$ python -q
>>> import numpy as np
>>> np.set_printoptions(precision=2, suppress=True, linewidth=120, sign=" ")
>>> tidy = lambda a: np.round(a, 2) + 0
>>> A = np.load("block4.npy")
>>> A
array([[ 14,   0,   3],
       [ 10,   0,   4],
       [ 10,   0,   2],
       [  0,   7,   0],
       [ 15,   0,   4],
       [  0,   4,   0],
       [  9,   0,   2],
       [  9,   0,   2],
       [  4,   0,   0],
       [  6,   0,   1],
       [  0,  16,   0],
       [ 14,   0,   4],
       [  0,  15,   0],
       [ 12,   0,   4],
       [  0,   3,   0],
       [  0,   8,   0],
       [  0,   5,   0],
       [  0,   8,   0],
       [  0,   8,   0]])
>>> W2 = A[[0, 17]].astype(float)
>>> for _ in range(5):
...     z = np.linalg.norm(A[:, None] - W2, axis=-1).argmin(axis=1)
...     W2 = np.array([A[z == j].mean(axis=0) for j in range(2)])
... 
>>> z
array([ 0,  0,  0,  1,  0,  1,  0,  0,  0,  0,  1,  0,  1,  0,  1,  1,  1,  1,  1])
>>> tidy(W2)
array([[ 10.3 ,   0.  ,   2.6 ],
       [  0.  ,   8.22,   0.  ]])
>>> tidy(W2[1] - W2[0])
array([-10.3 ,   8.22,  -2.6 ])
>>> np.bincount(z)
array([ 10,   9])
>>> Xc = A - A.mean(axis=0)
>>> vecs = np.linalg.svd(Xc)[2][:2]
>>> B = Xc - Xc @ vecs.T @ vecs
>>> tidy((Xc @ vecs.T).std(axis=0))
array([ 7.24,  2.81])
>>> np.linalg.norm(B, axis=1).round(6).argmax()
np.int64(1)
>>> tidy(np.cov(Xc @ vecs.T, rowvar=False))
array([[ 55.35,   0.  ],
       [  0.  ,   8.34]])
>>> tidy(np.diag(vecs.T @ vecs))
array([ 0.92,  1.  ,  0.08])
>>> hat = A @ np.linalg.solve(A.T @ A, A.T)
>>> print(tidy(np.trace(hat)))
3.0
>>> print(np.allclose(hat @ hat, hat))
True
>>> vec = np.array([2, 1, 2])
>>> target = A @ vec
>>> tidy(np.linalg.pinv(A) @ A)
array([[ 1.,  0.,  0.],
       [ 0.,  1.,  0.],
       [ 0.,  0.,  1.]])
>>> target
array([ 34,  28,  24,   7,  38,   4,  22,  22,   8,  14,  16,  36,  15,  32,   3,   8,   5,   8,   8])
>>> rng = np.random.default_rng(31370)
>>> target = target + 0.3 * rng.normal(size=19)
>>> tidy(target)
array([ 33.86,  27.72,  24.26,   7.14,  38.31,   3.8 ,  21.72,  22.27,   7.38,  14.05,  15.92,  36.88,  14.59,  31.87,
         2.78,   8.26,   5.01,   7.51,   7.51])
>>> coef, *_ = np.linalg.lstsq(A, target)
>>> coef.round()
array([ 2.,  1.,  2.])
>>> tidy(coef)
array([ 1.99,  0.98,  2.07])
>>> M = np.loadtxt("run11.csv", delimiter=",")
>>> M
array([[ 6., -2.,  0.],
       [ 3., -1.,  1.],
       [-3.,  1.,  0.]])
>>> # column 0 is much longer than the rest
>>> print(np.abs(np.diag(np.linalg.qr(M)[1])) > 1e-9)
[ True False  True]
>>> np.unique(M.round(6), axis=0).shape
(3, 3)
>>> tidy(np.trace(np.linalg.pinv(M) @ M))
np.float64(2.0)
>>> print(tidy(M @ np.linalg.pinv(M) @ M))
[[ 6. -2.  0.]
 [ 3. -1.  1.]
 [-3.  1.  0.]]
>>> [round(float(x), 2) for x in np.linalg.svd(M, compute_uv=False)[:3]]
[7.76, 0.91, 0.0]
>>> tidy(np.linalg.norm(M, 2) / np.linalg.norm(M))
np.float64(0.99)
>>> def softmax(z):
...     e = np.exp(z - z.max(axis=-1, keepdims=True))
...     return e / e.sum(axis=-1, keepdims=True)
... 
>>> tidy(softmax(M).sum(axis=1))
array([ 1.,  1.,  1.])
>>> scores = M @ M.T / np.sqrt(3)
>>> tidy(softmax(scores + np.triu(np.full(scores.shape, -np.inf), 1)))
array([[ 1.  ,  0.  ,  0.  ],
       [ 0.99,  0.01,  0.  ],
       [ 0.  ,  0.  ,  1.  ]])
>>> Uu, s, Vh = np.linalg.svd(M)
>>> vecs = Vh[:(s > 1e-8).sum()]
>>> vec = M[0] + 3 * M[1] + rng.integers(2) * np.eye(3)[0]
>>> print(vec)
[16. -5.  3.]
>>> print(tidy(vecs.T @ vecs))
[[ 0.9 -0.3  0. ]
 [-0.3  0.1  0. ]
 [ 0.   0.   1. ]]
>>> np.linalg.matrix_rank(np.vstack([M, vec]))
np.int64(3)
>>> print(tidy(np.diag(vecs.T @ vecs)))
[ 0.9  0.1  1. ]
>>> np.allclose(vecs.T @ vecs @ vec, vec)
False
>>> B = M + rng.integers(-2, 3, (3, 2)) @ rng.integers(-2, 3, (2, 3))
>>> B
array([[10.,  2.,  2.],
       [ 2., -1.,  0.],
       [-2.,  3.,  0.]])
>>> tidy(np.linalg.svd(B - M, compute_uv=False))
array([ 6.41,  1.41,  0.  ])
>>> print(B - M)
[[ 4.  4.  2.]
 [-1.  0. -1.]
 [ 1.  2.  0.]]
>>> print(np.linalg.matrix_rank(B - M, tol=1e-8))
2
>>> W0 = np.load("data.npy")
>>> print(W0)
[[ 6.  1.  1.]
 [ 1.  6.  1.]
 [ 1.  1.  6.]]
>>> # equal to its transpose
>>> np.sort(np.abs(np.fft.fft(W0[0]))), tidy(np.sort(np.linalg.svd(W0, compute_uv=False)))
(array([ 5.,  5.,  8.]), array([ 5.,  5.,  8.]))
>>> W0 @ (-1.0) ** np.arange(3)
array([ 6., -4.,  6.])
>>> print((W0 @ W0)[0])
[ 38.  13.  13.]
>>> np.allclose(W0 @ W0.T, W0.T @ W0)
True
>>> Lm = np.linalg.cholesky(W0)
>>> tidy(np.prod(np.diag(Lm)) ** 2), tidy(np.linalg.det(W0))
(np.float64(200.0), np.float64(200.0))
>>> evals, vecs = np.linalg.eig(W0)
>>> tidy(np.sort(np.linalg.eigvals(W0.T)))
array([ 5.,  5.,  8.])
>>> tidy(np.sort(np.linalg.eigvals(W0 @ W0)))
array([ 25.,  25.,  64.])
>>> tidy(np.prod(evals))
np.float64(200.0)
>>> tidy(np.sort(np.linalg.eigvals(np.linalg.inv(W0))))
array([ 0.12,  0.2 ,  0.2 ])
>>> print(tidy(evals))
[ 5.  8.  5.]
>>> B = np.array([[-2, -1, -2]])
>>> feats = B.T @ B
>>> feats
array([[ 4,  2,  4],
       [ 2,  1,  2],
       [ 4,  2,  4]])
>>> # columns 0 and 2 are equal
>>> hat = np.triu(np.array([[3, 1, -2], [-1, -3, -2], [0, -2, -3]]), 1) + np.eye(3)
>>> B = hat @ feats @ np.linalg.inv(hat)
>>> np.poly(B)
array([ 1., -9.,  0.,  0.])
>>> print(np.trace(B), np.trace(feats))
9.0 9
>>> B
array([[ -2.,   1.,  -4.],
       [ -6.,   3., -12.],
       [  4.,  -2.,   8.]])
>>> X = np.loadtxt("test16.csv", delimiter=",")
>>> X
array([[ 0.,  1.,  1.],
       [-1.,  0., -2.],
       [-1.,  2.,  0.]])
>>> [round(float(x), 2) for x in np.linalg.svd(X, compute_uv=False)[:3]]
[2.45, 2.45, 0.0]
>>> print(np.argsort(-np.linalg.norm(X, axis=0).round(6), kind="stable")[:3])
[ 1  2  0]
>>> np.linalg.matrix_rank(X, rtol=0.1)
np.int64(2)
>>> vec = np.array([-3, 3, -1])
>>> tidy(np.linalg.eigvals(X).real)
array([ 0.,  0.,  0.])
>>> tidy(np.linalg.svd(X, compute_uv=False))
array([ 2.45,  2.45,  0.  ])
>>> Q = np.linalg.solve(np.eye(3) - X, np.eye(3) + X)
>>> tidy(Q @ Q.T)
array([[ 1.,  0.,  0.],
       [ 0.,  1.,  0.],
       [ 0.,  0.,  1.]])
>>> vec = np.array([2, 3, 3])
>>> h = np.maximum(X @ vec, 0)
>>> np.maximum(X @ (3 * vec), 0)
array([ 18.,   0.,  12.])
>>> np.maximum(X @ vec, 0) - np.maximum(-X @ vec, 0)
array([ 6., -8.,  4.])
>>> print(np.flatnonzero(h > 1e-9))
[ 0  2]
>>> X * (h > 1e-9)[:, None]
array([[ 0.,  1.,  1.],
       [-0.,  0., -0.],
       [-1.,  2.,  0.]])
>>> B = np.array([[2, -2], [-1, 3], [-1, 2]])
>>> np.einsum("ij->j", X)
array([-2.,  3., -1.])
>>> print(np.einsum("ik,kj->ij", X, B))
[[-2.  5.]
 [ 0. -2.]
 [-4.  8.]]
>>> np.linalg.matrix_rank(X @ B)
np.int64(2)
>>> print((X + X.T) / 2)
[[ 0.  0.  0.]
 [ 0.  0.  0.]
 [ 0.  0.  0.]]
>>> tidy(np.abs(np.linalg.eigvals(X)).max())
np.float64(2.45)
>>> np.allclose(X @ X.T, X.T @ X)
True
>>> data = np.load("case10.npy")
>>> print(data)
[[ 1  0  0  0]
 [ 2 -3  0  0]
 [ 0  0  0  0]]
>>> # row 1 is much longer than the rest
>>> B = np.array([[4, 7], [5, 2]])
>>> W2 = np.kron(B, feats)
>>> tidy(np.linalg.norm(W2, 2)), tidy(np.linalg.norm(B, 2) * np.linalg.norm(feats, 2))
(np.float64(83.21), np.float64(83.21))
>>> W2
array([[ 16,   8,  16,  28,  14,  28],
       [  8,   4,   8,  14,   7,  14],
       [ 16,   8,  16,  28,  14,  28],
       [ 20,  10,  20,   8,   4,   8],
       [ 10,   5,  10,   4,   2,   4],
       [ 20,  10,  20,   8,   4,   8]])
>>> np.linalg.matrix_rank(W2)
np.int64(2)
>>> np.abs(np.diag(np.linalg.qr(data)[1])) > 1e-9
array([ True,  True, False])
>>> np.linalg.lstsq(data[:-1].T, data[-1])[2]
np.int32(2)
>>> tidy(data @ np.linalg.pinv(data) @ data)
array([[ 1.,  0.,  0.,  0.],
       [ 2., -3.,  0.,  0.],
       [ 0.,  0.,  0.,  0.]])
>>> tidy(np.trace(np.linalg.pinv(data) @ data))
np.float64(2.0)
>>> tidy(np.linalg.norm(data, 2) / np.linalg.norm(data))
np.float64(0.98)
>>> [round(float(x), 2) for x in np.linalg.svd(data, compute_uv=False)[:3]]
[3.65, 0.82, 0.0]
>>> Uu, s, Vh = np.linalg.svd(data)
>>> np.argmax(s[:-1] / (s[1:] + 1e-6)) + 1
np.int64(2)
>>> tidy(s)
array([ 3.65,  0.82,  0.  ])
>>> B = Uu[:, :2] @ np.diag(s[:2]) @ Vh[:2]
>>> tidy(np.abs(data - B).max())
np.float64(0.0)
>>> np.linalg.matrix_rank(B)
np.int64(2)
>>> tidy(np.linalg.norm(data - B, 2)), s[2]
(np.float64(0.0), np.float64(0.0))
>>> tidy(np.linalg.norm(data - B) / np.linalg.norm(data))
np.float64(0.0)
>>> m1 = np.array([[2, 5, 0, 0], [-9, -9, 0, 0], [0, 0, 2, 5], [0, 0, -9, -9]])
>>> m1
array([[ 2,  5,  0,  0],
       [-9, -9,  0,  0],
       [ 0,  0,  2,  5],
       [ 0,  0, -9, -9]])
>>> # 2 groups of indices that never mix
>>> np.flatnonzero(np.linalg.matrix_power((m1 != 0) + (m1.T != 0) + np.eye(4), 4)[1])
array([ 0,  1])
>>> (np.linalg.matrix_power((m1 != 0) + (m1.T != 0) + np.eye(4), 4) > 0).astype(int)
array([[ 1,  1,  0,  0],
       [ 1,  1,  0,  0],
       [ 0,  0,  1,  1],
       [ 0,  0,  1,  1]])
>>> m1 @ m1
array([[-41, -35,   0,   0],
       [ 63,  36,   0,   0],
       [  0,   0, -41, -35],
       [  0,   0,  63,  36]])
>>> tidy(np.linalg.det(m1))
np.float64(729.0)
>>> z = rng.permutation(4)
>>> B = m1[:, z] * rng.choice([-1, 1], 4)
>>> B
array([[ 0,  0,  5,  2],
       [ 0,  0, -9, -9],
       [ 2, -5,  0,  0],
       [-9,  9,  0,  0]])
>>> Uu, _, Vh = np.linalg.svd(m1.T @ B)
>>> print(tidy(Uu @ Vh))
[[ 0.  0.  0.  1.]
 [ 0.  0.  1.  0.]
 [ 1.  0.  0.  0.]
 [ 0. -1.  0.  0.]]
>>> print(z)
[ 2  3  1  0]
>>> Q, r_ = np.linalg.qr(m1)
>>> print(tidy(r_))
[[-9.22 -9.87  0.    0.  ]
 [ 0.    2.93  0.    0.  ]
 [ 0.    0.   -9.22 -9.87]
 [ 0.    0.    0.    2.93]]
>>> np.allclose(r_.T @ r_, m1.T @ m1)
True
>>> tidy(abs(r_[0, 0])), tidy(np.linalg.norm(m1[:, 0]))
(np.float64(9.22), np.float64(9.22))
>>> vec = np.array([3, 9, 7, 0])
>>> h = np.maximum(r_ @ vec, 0)
>>> tidy(r_ * (h > 1e-9)[:, None])
array([[ 0.  ,  0.  ,  0.  ,  0.  ],
       [ 0.  ,  2.93,  0.  ,  0.  ],
       [ 0.  ,  0.  ,  0.  ,  0.  ],
       [ 0.  ,  0.  ,  0.  ,  0.  ]])
>>> tidy(np.maximum(r_ @ (3 * vec), 0))
array([  0.  ,  79.07,   0.  ,   0.  ])
>>> np.flatnonzero(h > 1e-9)
array([ 1])
>>> tidy(np.maximum(r_ @ vec, 0) - np.maximum(-r_ @ vec, 0))
array([-116.49,   26.36,  -64.54,    0.  ])
>>> tidy(h)
array([  0.  ,  26.36,   0.  ,   0.  ])
>>> print(tidy(r_.T @ h))
[  0.    77.19   0.     0.  ]
>>> np.tanh(r_ @ vec)
array([-1.,  1., -1.,  0.])
>>> mat = np.load("a.npy")
>>> mat
array([[ -9.92, -11.9 , -23.85],
       [ -9.07, -10.79, -22.23],
       [ -7.3 ,  -8.48, -18.77],
       [ -4.2 ,  -4.36, -12.28],
       [ -1.33,  -0.44,  -5.03],
       [ -1.32,  -0.43,  -5.02],
       [ -1.16,  -0.22,  -4.52],
       [ -1.  ,   0.  ,  -4.  ],
       [ -0.55,   0.57,  -2.34],
       [ -0.18,   0.56,  -0.26],
       [ -0.18,   0.56,  -0.25],
       [ -0.14,   0.38,  -0.09],
       [  0.46,  -0.5 ,  -0.11],
       [  0.62,  -0.59,  -0.15],
       [  3.94,  -0.35,  -0.17],
       [  4.43,  -0.2 ,  -0.1 ],
       [  6.89,   0.76,   0.41],
       [ 11.96,   3.31,   1.96]])
>>> Xc = (mat - mat.mean(axis=0)) / mat.std(axis=0)
>>> Xc.std(axis=0)
array([ 1.,  1.,  1.])
>>> coef = np.linalg.lstsq(np.delete(Xc, 1, axis=1), Xc[:, 1])[0]
>>> np.abs(coef).argmax()
np.int64(1)
>>> tidy(coef)
array([ 0.06,  0.92])
>>> tidy(1 - np.var(Xc[:, 1] - np.delete(Xc, 1, axis=1) @ coef))
np.float64(0.95)
